>>> import numpy as np
>>> np.set_printoptions(precision=3, suppress=True, linewidth=200)
>>> def rnd(a):
...     return np.round(a, 3) + 0
... 
>>> data = np.loadtxt("mat.csv", delimiter=",")
>>> print(data)
[[ 7. -3. -3. -5.]
 [-3. 11.  9. -1.]
 [-3.  9. 17.  5.]
 [-5. -1.  5. 20.]]
>>> # equal to its transpose
>>> blk = np.stack([data, 5 * data, data[::-1]])
>>> print(np.linalg.matrix_rank(blk.reshape(3, -1)))
2
>>> print(blk.shape)
(3, 4, 4)
>>> print(np.linalg.matrix_rank(blk))
[4 4 4]
>>> print(rnd(np.linalg.norm(blk, axis=(1, 2))))
[ 34.044 170.22   34.044]
>>> print(blk.sum(axis=0))
[[ 37. -19. -13. -10.]
 [-21.  75.  71.  -1.]
 [-21.  65. 111.  29.]
 [-23.  -9.  27. 115.]]
>>> print((blk @ data.T).shape)
(3, 4, 4)
>>> vals, vecs = np.linalg.eigh(data)
>>> print(np.abs(vecs[:, -1]).round(6).argmax())
2
>>> print(rnd(np.abs(vecs[:, -1])))
[0.29  0.377 0.667 0.573]
>>> print(rnd(np.linalg.eigvalsh(data @ data)))
[  6.75   36.308 349.122 766.82 ]
>>> vec = np.array([4, 5, 5, 3])
>>> h1 = np.maximum(data @ vec, 0)
>>> print(rnd(np.tanh(data @ vec)))
[-1.  1.  1.  1.]
>>> print(data.T @ h1)
[-954. 2072. 3326. 1780.]
>>> print(np.flatnonzero(h1 > 1e-9))
[1 2 3]
>>> print(np.maximum(data @ (3 * vec), 0))
[  0. 255. 399. 180.]
>>> print(np.maximum(data @ vec, 0) - np.maximum(-data @ vec, 0))
[-17.  85. 133.  60.]
>>> vec = np.ones(4)
>>> for _ in range(4):
...     vec = data @ vec
...     vec /= np.linalg.norm(vec)
...     print(round(vec @ data @ vec, 3))
... 
26.865
27.599
27.661
27.678
>>> print(rnd(np.linalg.eigvalsh(data)[-1]))
27.692
>>> q = data.astype(float).copy()
>>> for j in range(4):
...     q[:, j] -= q[:, :j] @ (q[:, :j].T @ q[:, j])
...     q[:, j] /= np.linalg.norm(q[:, j])
... 
>>> print(rnd(q.T @ q))
[[1. 0. 0. 0.]
 [0. 1. 0. 0.]
 [0. 0. 1. 0.]
 [0. 0. 0. 1.]]
